$ python -q
>>> import numpy as np
>>> np.set_printoptions(precision=2, suppress=True, linewidth=100)
>>> F = np.load("run19.npy")
>>> F
array([[0., 1., 1.],
       [1., 0., 1.],
       [1., 1., 0.]])
>>> np.linalg.svd(F, compute_uv=False)
array([2., 1., 1.])
>>> np.diff(F, axis=0)
array([[ 1., -1.,  0.],
       [ 0.,  1., -1.]])
>>> np.zeros(3, 3)
Traceback (most recent call last):
  File "<python-input-6>", line 1, in <module>
    np.zeros(3, 3)
    ~~~~~~~~^^^^^^
TypeError: Cannot interpret '3' as a data type
>>> np.count_nonzero(F)
np.int64(6)
>>> np.abs(F).max()
np.float64(1.0)
>>> (F - F.T) / 2
array([[0., 0., 0.],
       [0., 0., 0.],
       [0., 0., 0.]])
>>> np.round(np.abs(np.linalg.eigvals(F)).max(), 2)
np.float64(2.0)
>>> np.allclose(F, F.T)
True
>>> (F + F.T) / 2
array([[0., 1., 1.],
       [1., 0., 1.],
       [1., 1., 0.]])
>>> np.sort(np.abs(np.linalg.eigvals(F)))
array([1., 1., 2.])
>>> A2 = np.linalg.inv(F)
>>> A2
array([[-0.5,  0.5,  0.5],
       [ 0.5, -0.5,  0.5],
       [ 0.5,  0.5, -0.5]])
>>> np.linalg.inv(A2)
array([[-0.,  1.,  1.],
       [ 1.,  0.,  1.],
       [ 1.,  1.,  0.]])
>>> F @ A2
array([[1., 0., 0.],
       [0., 1., 0.],
       [0., 0., 1.]])
>>> round(float(np.linalg.det(F) * np.linalg.det(A2)), 2)
1.0
>>> E = np.array([[-2.0, 1.0, 0.0], [0.0, -2.0, 1.0], [0.0, 0.0, -2.0]])
>>> T = np.stack([E, 2 * E, E[::-1]])
>>> np.linalg.norm(T, axis=(1, 2))
array([3.74, 7.48, 3.74])
>>> (T @ E.T).shape
(3, 3, 3)
>>> np.linalg.matrix_rank(T.reshape(3, -1))
np.int64(2)
>>> np.einsum("bij,cij->bc", T, T)
array([[14., 28.,  5.],
       [28., 56., 10.],
       [ 5., 10., 14.]])
>>> A = np.load("mat.npy")
>>> A
array([[-0.76,  0.1 ,  0.49,  0.41],
       [-0.41, -0.18, -0.84,  0.3 ],
       [ 0.41,  0.57, -0.07,  0.71],
       [ 0.29, -0.79,  0.2 ,  0.49]])
>>> x0 = np.array([1, 2, 1, 3])
>>> round(np.linalg.det(A), 2)
np.float64(-1.0)
>>> np.round(np.linalg.norm(x0), 2), np.round(np.linalg.norm(A @ x0), 2)
(np.float64(3.87), np.float64(3.87))
>>> round(float(A[:, 0] @ A[:, 1]), 2)
0.0
>>> np.linalg.pinv(A)
array([[-0.76, -0.41,  0.41,  0.29],
       [ 0.1 , -0.18,  0.57, -0.79],
       [ 0.49, -0.84, -0.07,  0.2 ],
       [ 0.41,  0.3 ,  0.71,  0.49]])
>>> np.round(A.T @ A, 2) + 0
array([[1., 0., 0., 0.],
       [0., 1., 0., 0.],
       [0., 0., 1., 0.],
       [0., 0., 0., 1.]])
